% python3 -q
>>> import numpy as np
>>> import numpy.linalg as la
>>> np.set_printoptions(precision=2, suppress=True, linewidth=100, floatmode="fixed")
>>> m1 = np.diag(np.array([0, 1, 2, -1, -3]))
>>> m1
array([[ 0,  0,  0,  0,  0],
       [ 0,  1,  0,  0,  0],
       [ 0,  0,  2,  0,  0],
       [ 0,  0,  0, -1,  0],
       [ 0,  0,  0,  0, -3]])
>>> left, sig, Vt = la.svd(m1)
>>> sig
array([3.00, 2.00, 1.00, 1.00, 0.00])
>>> np.argmax(sig[:-1] / (sig[1:] + 1e-6)) + 1
np.int64(4)
>>> B = left[:, :4] @ np.diag(sig[:4]) @ Vt[:4]
>>> np.round(la.norm(m1 - B) / la.norm(m1), 2)
np.float64(0.0)
>>> B
array([[ 0.00,  0.00,  0.00,  0.00,  0.00],
       [ 0.00,  1.00,  0.00,  0.00,  0.00],
       [ 0.00,  0.00,  2.00,  0.00,  0.00],
       [ 0.00,  0.00,  0.00, -1.00,  0.00],
       [ 0.00,  0.00,  0.00,  0.00, -3.00]])
>>> np.abs(m1 - B).max()
np.float64(0.0)
>>> K = np.load("test13.npy")
>>> K
array([[ 2.00,  2.00,  2.00,  2.00,  0.00],
       [ 0.00, -1.00,  3.00,  1.00,  0.00],
       [-3.00, -2.00, -2.00,  3.00,  0.00],
       [-2.00, -2.00, -2.00, -2.00,  0.00],
       [ 0.00,  0.00,  0.00,  0.00, -2.00]])
>>> np.allclose(K, K.T)
False
>>> np.trace(K)
np.float64(-5.0)
>>> np.allclose(K @ K.T, K.T @ K)
False
>>> la.matrix_power(K, 3)
array([[-34.00, -26.00, -50.00, -28.00,   0.00],
       [ -1.00,  -5.00, -33.00, -74.00,   0.00],
       [ 70.00,  62.00,  38.00, -20.00,   0.00],
       [ 34.00,  26.00,  50.00,  28.00,   0.00],
       [  0.00,   0.00,   0.00,   0.00,  -8.00]])
>>> (K - K.T) / 2
array([[ 0.00,  1.00,  2.50,  2.00,  0.00],
       [-1.00,  0.00,  2.50,  1.50,  0.00],
       [-2.50, -2.50,  0.00,  2.50,  0.00],
       [-2.00, -1.50, -2.50,  0.00,  0.00],
       [ 0.00,  0.00,  0.00,  0.00,  0.00]])
>>> round(float(la.det(K)), 2)
0.0
>>> assert K == K.T
Traceback (most recent call last):
  File "<python-input-20>", line 1, in <module>
    assert K == K.T
           ^^^^^^^^
ValueError: The truth value of an array with more than one element is ambiguous. Use a.any() or a.all()
